% python3 -q
>>> import numpy as np
>>> np.set_printoptions(suppress=True, linewidth=160)
>>> mat = np.load("a.npy")
>>> print(mat)
[[ 2  0  0  0  0  0]
 [ 3 -5  0  0  0  0]
 [-5  4  0  0  0  0]
 [ 0  0  2  0  0  0]
 [ 0  0  3 -5  0  0]
 [ 0  0 -5  4  0  0]
 [ 0  0  0  0  2  0]
 [ 0  0  0  0  3 -5]
 [ 0  0  0  0 -5  4]]
>>> w1 = np.array([[0, 3, 2], [3, 1, 3], [2, 1, 0], [0, 3, 0], [1, 1, 1], [1, 2, 2]])
>>> c = np.array([1, 0, 1])
>>> H = np.maximum(mat @ w1 + c, 0)
>>> print(np.round((H > 0).mean(axis=0), 2))
[0.56 0.67 0.78]
>>> print(H)
[[ 1  6  5]
 [ 0  4  0]
 [13  0  3]
 [ 5  2  1]
 [ 7  0  1]
 [ 0  7  1]
 [ 3  2  3]
 [ 0  0  0]
 [ 0  3  4]]
>>> W2 = np.array([[8, -3], [9, 8], [0, -4]])
>>> print(w1 @ W2)
[[ 27  16]
 [ 33 -13]
 [ 25   2]
 [ 27  24]
 [ 17   1]
 [ 26   5]]
>>> print(H @ W2)
[[ 62  25]
 [ 36  32]
 [104 -51]
 [ 58  -3]
 [ 56 -25]
 [ 63  52]
 [ 42  -5]
 [  0   0]
 [ 27   8]]
>>> print((H @ W2).round(6).argmax(axis=1))
[0 0 0 0 0 0 0 0 0]
>>> B = np.c_[mat[:, :4] @ np.array([[4, -5, 3, 4], [5, 4, 1, 5], [5, -5, 2, -3], [1, -3, 1, -3]]), np.array([2, -2, -2, 0, 2, 2, 0, 0, 1])]
>>> print(B)
[[  8 -10   6   8   2]
 [-13 -35   4 -13  -2]
 [  0  41 -11   0  -2]
 [ 10 -10   4  -6   0]
 [ 10   0   1   6   2]
 [-21  13  -6   3   2]
 [  0   0   0   0   0]
 [  0   0   0   0   0]
 [  0   0   0   0   1]]
>>> print(np.linalg.matrix_rank(np.c_[mat, B]))
7
>>> print(np.round(np.linalg.norm(np.linalg.qr(mat)[0].T @ B, axis=0) ** 2 / ((B ** 2).sum(axis=0) + 1e-12), 2))
[1.   1.   1.   1.   0.79]
>>> vec = np.array([-2, 3, -2, 2, 3, 1])
>>> y = mat @ vec
>>> print(np.round(np.linalg.pinv(mat) @ mat, 2) + 0)
[[1. 0. 0. 0. 0. 0.]
 [0. 1. 0. 0. 0. 0.]
 [0. 0. 1. 0. 0. 0.]
 [0. 0. 0. 1. 0. 0.]
 [0. 0. 0. 0. 1. 0.]
 [0. 0. 0. 0. 0. 1.]]
>>> print(np.round(np.linalg.lstsq(mat, y)[0], 2))
[-2.  3. -2.  2.  3.  1.]
>>> rng = np.random.default_rng(65028)
>>> y = y + 0.02 * rng.normal(size=9)
>>> print(y.round(2))
[ -3.98 -20.96  21.95  -4.01 -16.04  18.     6.02   4.   -10.99]
>>> c, *_ = np.linalg.lstsq(mat, y)
>>> print([round(float(np.linalg.norm(np.linalg.solve(mat.T @ mat + lam * np.eye(6), mat.T @ y))), 2) for lam in (0, 1, 10, 100)])
[5.57, 5.25, 4.27, 2.02]
>>> print(c.round(2))
[-1.99  3.   -2.    2.01  3.    1.01]
>>> feats = np.tril(np.array([[3, 0, 0, 2, 3],
...     [2, 3, 1, 1, 2],
...     [1, 2, 0, 1, 3],
...     [0, 0, 3, 1, 0],
...     [2, 3, 2, 1, 3]]), -1) + np.eye(5, dtype=int)
>>> print(feats)
[[1 0 0 0 0]
 [2 1 0 0 0]
 [1 2 1 0 0]
 [0 0 3 1 0]
 [2 3 2 1 1]]
>>> w1 = np.array([[9, -4, 3, -9],
...     [-7, 1, -6, 5],
...     [5, 0, 6, -1],
...     [-4, 1, -4, -6],
...     [-2, 5, 7, 1]])
>>> c = np.array([1, -7, 1, 3])
>>> H = np.maximum(feats @ w1 + c, 0)
>>> print(H)
[[10  0  4  0]
 [12  0  1  0]
 [ 1  0  0  3]
 [12  0 15  0]
 [ 2  0  4  0]]
>>> print((H > 0).mean(axis=0))
[1.  0.  0.8 0.2]
>>> print(np.linalg.matrix_rank(H))
3
>>> print((H > 0).astype(int))
[[1 0 1 0]
 [1 0 1 0]
 [1 0 0 1]
 [1 0 1 0]
 [1 0 1 0]]
>>> W2 = np.array([[0, 5, 1], [-5, -2, -3], [5, -3, -2], [-5, -2, -1]])
>>> print(w1 @ W2)
[[ 80  62  24]
 [-60 -29  -3]
 [ 35   9  -6]
 [  5   2   7]
 [  5 -43 -32]]
>>> print((H @ W2).round(6).argmax(axis=1))
[1 1 1 0 0]
>>> P = np.triu(np.array([[-2, 0, -2, -3, 2],
...     [-2, 3, -1, -1, 3],
...     [0, 0, -2, -1, -1],
...     [1, -1, 0, -1, -3],
...     [0, -2, -3, -1, 3]]), 1) + np.eye(5)
>>> B = P @ feats @ np.linalg.inv(P)
>>> print(np.round(np.poly(B), 2))
[  1.  -5.  10. -10.   5.  -1.]
>>> print(B)
[[   3.    2.    1.   11.   24.]
 [   7.    8.   24.   55.  154.]
 [  -1.   -1.   -7.  -13.  -42.]
 [  -6.   -9.  -24.  -53. -147.]
 [   2.    3.    9.   19.   54.]]
>>> idx = rng.permutation(5)
>>> B = feats[:, idx] * rng.choice([-1, 1], 5)
>>> print(B)
[[ 0  1  0  0  0]
 [ 0  2 -1  0  0]
 [ 0  1 -2  0  1]
 [ 1  0  0  0  3]
 [ 1  2 -3 -1  2]]
>>> left, _, vt = np.linalg.svd(feats.T @ B)
>>> print(np.round(left @ vt, 2) + 0)
[[ 0.  1.  0.  0.  0.]
 [ 0.  0. -1.  0.  0.]
 [ 0.  0.  0.  0.  1.]
 [ 1.  0.  0.  0.  0.]
 [ 0.  0.  0. -1.  0.]]
>>> print(np.round(np.linalg.lstsq(feats, B)[0], 2) + 0)
[[ 0.  1.  0.  0.  0.]
 [ 0.  0. -1.  0.  0.]
 [ 0.  0.  0.  0.  1.]
 [ 1.  0.  0.  0.  0.]
 [ 0.  0.  0. -1.  0.]]
>>> print(idx)
[3 0 1 4 2]
>>> print((feats + feats.T) / 2)
[[1.  1.  0.5 0.  1. ]
 [1.  1.  1.  0.  1.5]
 [0.5 1.  1.  1.5 1. ]
 [0.  0.  1.5 1.  0.5]
 [1.  1.5 1.  0.5 1. ]]
>>> print(np.allclose(feats @ feats.T, feats.T @ feats))
False
>>> np.linalg.determinant(feats)
Traceback (most recent call last):
  File "<python-input-52>", line 1, in <module>
    np.linalg.determinant(feats)
    ^^^^^^^^^^^^^^^^^^^^^
AttributeError: module 'numpy.linalg' has no attribute 'determinant'
>>> print(feats @ feats)
[[ 1  0  0  0  0]
 [ 4  1  0  0  0]
 [ 6  4  1  0  0]
 [ 3  6  6  1  0]
 [12 10  7  2  1]]
>>> t = np.radians(36)
>>> Rm = np.eye(5)
>>> Rm[4, 4] = Rm[2, 2] = np.cos(t)
>>> Rm[4, 2], Rm[2, 4] = -np.sin(t), np.sin(t)
>>> print(Rm.round(2))
[[ 1.    0.    0.    0.    0.  ]
 [ 0.    1.    0.    0.    0.  ]
 [ 0.    0.    0.81  0.    0.59]
 [ 0.    0.    0.    1.    0.  ]
 [ 0.    0.   -0.59  0.    0.81]]
>>> B = feats @ Rm.T
>>> print(np.allclose(feats @ feats.T, B @ B.T))
True
>>> print(np.allclose(np.linalg.norm(feats, axis=1), np.linalg.norm(B, axis=1)))
True
>>> print(B.round(2))
[[ 1.    0.    0.    0.    0.  ]
 [ 2.    1.    0.    0.    0.  ]
 [ 1.    2.    0.81  0.   -0.59]
 [ 0.    0.    2.43  1.   -1.76]
 [ 2.    3.    2.21  1.   -0.37]]
